% python3 -q
>>> import numpy as np
>>> from numpy import linalg as LA
>>> np.set_printoptions(suppress=True, linewidth=100)
>>> data = np.load("w.npy")
>>> data
array([[ 0, -2,  2],
       [ 0, -2, -1],
       [ 0,  0, -1]])
>>> # rows and columns are dependent
>>> hat = np.triu(np.array([[-1, 4, -3], [1, -5, 1], [1, 5, -4]]), 1) + np.eye(3)
>>> out = hat @ data @ LA.inv(hat)
>>> hat @ data - data @ hat
array([[ 0., -8.,  1.],
       [ 0.,  0.,  1.],
       [ 0.,  0.,  0.]])
>>> np.poly(out)
array([1., 3., 2., 0.])
>>> LA.matrix_rank(out)
np.int64(2)
>>> np.round(LA.det(out), 2)
np.float64(0.0)
>>> out
array([[  0., -10.,  11.],
       [  0.,  -2.,   0.],
       [  0.,   0.,  -1.]])
>>> round(float(np.trace(LA.pinv(data) @ data)), 2)
2.0
>>> np.allclose(data[:-1].T @ LA.lstsq(data[:-1].T, data[-1])[0], data[-1])
True
>>> out = np.array([[2], [1], [1], [3]])
>>> Z = np.array([[5, 3, 2]])
>>> A = out @ Z
>>> A
array([[10,  6,  4],
       [ 5,  3,  2],
       [ 5,  3,  2],
       [15,  9,  6]])
>>> np.allclose(A[:-1].T @ LA.lstsq(A[:-1].T, A[-1])[0], A[-1])
True
>>> np.abs(np.diag(LA.qr(A)[1])) > 1e-9
array([ True, False, False])
>>> try:
...     LA.inv(A)
... except LA.LinAlgError as e:
...     print("failed:", e)
... 
failed: Last 2 dimensions of the array must be square
>>> U, sv, VT = LA.svd(A)
>>> evecs = VT[:(sv > 1e-8).sum()]
>>> rng = np.random.default_rng(441304)
>>> x0 = A[0] + 2 * A[1] + rng.integers(2) * np.eye(3)[2]
>>> x0
array([20., 12.,  8.])
>>> LA.matrix_rank(np.vstack([A, x0]))
np.int64(1)
>>> np.round(LA.norm(x0 - evecs.T @ evecs @ x0), 2)
np.float64(0.0)
>>> out = A / np.sqrt((A ** 2).mean(axis=1, keepdims=True))
>>> np.round(A - A.mean(axis=1, keepdims=True), 2)
array([[ 3.33, -0.67, -2.67],
       [ 1.67, -0.33, -1.33],
       [ 1.67, -0.33, -1.33],
       [ 5.  , -1.  , -4.  ]])
>>> A.shape
(4, 3)
>>> np.round(LA.svd(A, compute_uv=False), 2) + 0
array([23.87,  0.  ,  0.  ])
>>> A - A[0]
array([[ 0,  0,  0],
       [-5, -3, -2],
       [-5, -3, -2],
       [ 5,  3,  2]])
>>> LA.matrix_rank(A)
np.int64(1)
>>> np.diff(A, axis=0)
array([[-5, -3, -2],
       [ 0,  0,  0],
       [10,  6,  4]])
>>> round(LA.norm(A), 2)
np.float64(23.87)
>>> np.unravel_index(np.abs(A).argmax(), A.shape)
(np.int64(3), np.int64(0))
>>> LA.rank(A)
Traceback (most recent call last):
  File "<python-input-38>", line 1, in <module>
    LA.rank(A)
    ^^^^^^^
AttributeError: module 'numpy.linalg' has no attribute 'rank'
>>> A[:, 3]
Traceback (most recent call last):
  File "<python-input-39>", line 1, in <module>
    A[:, 3]
    ~^^^^^^
IndexError: index 3 is out of bounds for axis 1 with size 3
>>> A.sum(axis=0)
array([35, 21, 14])
